% python3 -q
>>> import numpy as np
>>> np.set_printoptions(precision=2, suppress=True, linewidth=160, sign=" ")
>>> out = np.array([[-2]])
>>> C = np.array([[2, 1, -1, -1, -1, -2],
...     [-2, 0, 2, 2, 0, -1],
...     [-2, 2, -2, 2, 1, 1],
...     [0, 0, -1, 1, 1, 0],
...     [-2, 1, -2, -1, -2, 2],
...     [0, 1, -2, 0, -2, -1]])
>>> M = np.block([[out, np.array([[1, 3, 1, 1, 0, 1]])], [np.zeros((6, 1)), C]])
>>> M
array([[-2.,  1.,  3.,  1.,  1.,  0.,  1.],
       [ 0.,  2.,  1., -1., -1., -1., -2.],
       [ 0., -2.,  0.,  2.,  2.,  0., -1.],
       [ 0., -2.,  2., -2.,  2.,  1.,  1.],
       [ 0.,  0.,  0., -1.,  1.,  1.,  0.],
       [ 0., -2.,  1., -2., -1., -2.,  2.],
       [ 0.,  0.,  1., -2.,  0., -2., -1.]])
>>> def softmax(z):
...     e = np.exp(z - z.max(axis=-1, keepdims=True))
...     return e / e.sum(axis=-1, keepdims=True)
... 
>>> np.round(softmax(10 * M[3]), 2) + 0
array([ 0. ,  0. ,  0.5,  0. ,  0.5,  0. ,  0. ])
>>> softmax(M[3])
array([ 0.05,  0.01,  0.34,  0.01,  0.34,  0.13,  0.13])
>>> softmax(M[3] + 4)
array([ 0.05,  0.01,  0.34,  0.01,  0.34,  0.13,  0.13])
>>> S = M @ M.T / np.sqrt(7)
>>> softmax(S)[3] @ M
array([-0.01, -1.96,  1.96, -1.96,  1.91,  0.91,  1.  ])
>>> softmax(S).round(6).argmax(axis=1)
array([ 0,  1,  2,  3,  3,  5,  6])
>>> np.round(softmax(S + np.triu(np.full(S.shape, -np.inf), 1)), 2) + 0
array([[ 1.  ,  0.  ,  0.  ,  0.  ,  0.  ,  0.  ,  0.  ],
       [ 0.02,  0.98,  0.  ,  0.  ,  0.  ,  0.  ,  0.  ],
       [ 0.01,  0.  ,  0.99,  0.  ,  0.  ,  0.  ,  0.  ],
       [ 0.01,  0.  ,  0.  ,  0.99,  0.  ,  0.  ,  0.  ],
       [ 0.08,  0.06,  0.08,  0.53,  0.25,  0.  ,  0.  ],
       [ 0.  ,  0.  ,  0.  ,  0.02,  0.  ,  0.98,  0.  ],
       [ 0.01,  0.18,  0.  ,  0.04,  0.01,  0.18,  0.57]])
>>> vec = np.array([2, -2, -5, -1, 0, -2, 0])
>>> a = np.maximum(M @ vec, 0)
>>> np.tanh(M @ vec)
array([-1.  , -1.  ,  0.96, -1.  , -0.76,  1.  ,  0.76])
>>> np.maximum(M @ (3 * vec), 0)
array([  0.,   0.,   6.,   0.,   0.,  15.,   3.])
>>> M * (a > 1e-9)[:, None]
array([[-0.,  0.,  0.,  0.,  0.,  0.,  0.],
       [ 0.,  0.,  0., -0., -0., -0., -0.],
       [ 0., -2.,  0.,  2.,  2.,  0., -1.],
       [ 0., -0.,  0., -0.,  0.,  0.,  0.],
       [ 0.,  0.,  0., -0.,  0.,  0.,  0.],
       [ 0., -2.,  1., -2., -1., -2.,  2.],
       [ 0.,  0.,  1., -2.,  0., -2., -1.]])
>>> a
array([ 0.,  0.,  2.,  0.,  0.,  5.,  1.])
>>> np.flatnonzero(a > 1e-9)
array([ 2,  5,  6])
>>> M.T @ a
array([  0., -14.,   6.,  -8.,  -1., -12.,   7.])
>>> rng = np.random.default_rng(68)
>>> E = np.triu(rng.random((6, 6)) < 0.4, 1).astype(int)
>>> E = E + E.T
>>> E
array([[ 0,  0,  0,  0,  0,  0],
       [ 0,  0,  0,  1,  1,  0],
       [ 0,  0,  0,  1,  0,  0],
       [ 0,  1,  1,  0,  1,  1],
       [ 0,  1,  0,  1,  0,  1],
       [ 0,  0,  0,  1,  1,  0]])
>>> E.sum(axis=0)
array([ 0,  2,  1,  4,  3,  2])
>>> Lm = np.diag(E.sum(axis=1)) - E
>>> np.round(np.linalg.eigvalsh(Lm), 2) + 0
array([ 0.,  0.,  1.,  2.,  4.,  5.])
>>> np.linalg.matrix_rank(Lm)
np.int64(4)
>>> W0 = np.minimum.outer(np.arange(1, 9), np.arange(1, 9)) * 4
>>> W0
array([[  4,   4,   4,   4,   4,   4,   4,   4],
       [  4,   8,   8,   8,   8,   8,   8,   8],
       [  4,   8,  12,  12,  12,  12,  12,  12],
       [  4,   8,  12,  16,  16,  16,  16,  16],
       [  4,   8,  12,  16,  20,  20,  20,  20],
       [  4,   8,  12,  16,  20,  24,  24,  24],
       [  4,   8,  12,  16,  20,  24,  28,  28],
       [  4,   8,  12,  16,  20,  24,  28,  32]])
>>> Lm = np.linalg.cholesky(W0)
>>> np.linalg.eigvalsh(W0).min() > 0
np.True_
>>> Lm
array([[ 2.,  0.,  0.,  0.,  0.,  0.,  0.,  0.],
       [ 2.,  2.,  0.,  0.,  0.,  0.,  0.,  0.],
       [ 2.,  2.,  2.,  0.,  0.,  0.,  0.,  0.],
       [ 2.,  2.,  2.,  2.,  0.,  0.,  0.,  0.],
       [ 2.,  2.,  2.,  2.,  2.,  0.,  0.,  0.],
       [ 2.,  2.,  2.,  2.,  2.,  2.,  0.,  0.],
       [ 2.,  2.,  2.,  2.,  2.,  2.,  2.,  0.],
       [ 2.,  2.,  2.,  2.,  2.,  2.,  2.,  2.]])
>>> C = np.array([[1.2, 1.2, -0.8, 1.8]])
>>> data = np.array([[5],
...     [0],
...     [2],
...     [1],
...     [2],
...     [3],
...     [-2],
...     [4],
...     [-2],
...     [-2],
...     [-5],
...     [-1],
...     [5],
...     [3],
...     [-2],
...     [-2],
...     [0],
...     [-4],
...     [0],
...     [3],
...     [-1]]) @ C + 0.3 * rng.normal(size=(21, 4))
>>> data
array([[ 5.96,  6.11, -4.37,  9.5 ],
       [-0.03,  0.3 ,  0.01,  0.11],
       [ 2.28,  2.52, -1.39,  3.73],
       [ 1.12,  1.22, -0.47,  1.3 ],
       [ 2.5 ,  2.13, -1.84,  3.32],
       [ 3.47,  4.12, -2.49,  5.62],
       [-2.72, -2.72,  1.89, -3.42],
       [ 4.91,  4.7 , -2.88,  7.27],
       [-2.48, -2.61,  1.71, -3.61],
       [-2.28, -2.04,  1.26, -3.45],
       [-6.08, -6.59,  3.97, -9.02],
       [-1.07, -1.08,  0.68, -1.82],
       [ 6.22,  5.8 , -3.94,  9.09],
       [ 3.43,  3.69, -2.91,  5.09],
       [-2.52, -2.95,  1.09, -3.49],
       [-2.29, -2.  ,  1.56, -3.73],
       [-0.31, -0.05,  0.17,  0.6 ],
       [-4.4 , -5.28,  3.78, -7.37],
       [-0.04,  0.59, -0.09, -0.73],
       [ 3.84,  3.53, -2.09,  5.27],
       [-1.06, -1.28,  1.21, -1.39]])
>>> C = data[[5, 14]].astype(float)
>>> for _ in range(3):
...     idx = np.linalg.norm(data[:, None] - C, axis=-1).argmin(axis=1)
...     C = np.array([data[idx == j].mean(axis=0) for j in range(2)])
... 
>>> idx
array([ 0,  1,  0,  0,  0,  0,  1,  0,  1,  1,  1,  1,  0,  0,  1,  1,  1,  1,  1,  0,  1])
>>> C[1] - C[0]
array([-5.86, -5.9 ,  3.92, -8.68])
>>> np.bincount(idx)
array([  9,  12])
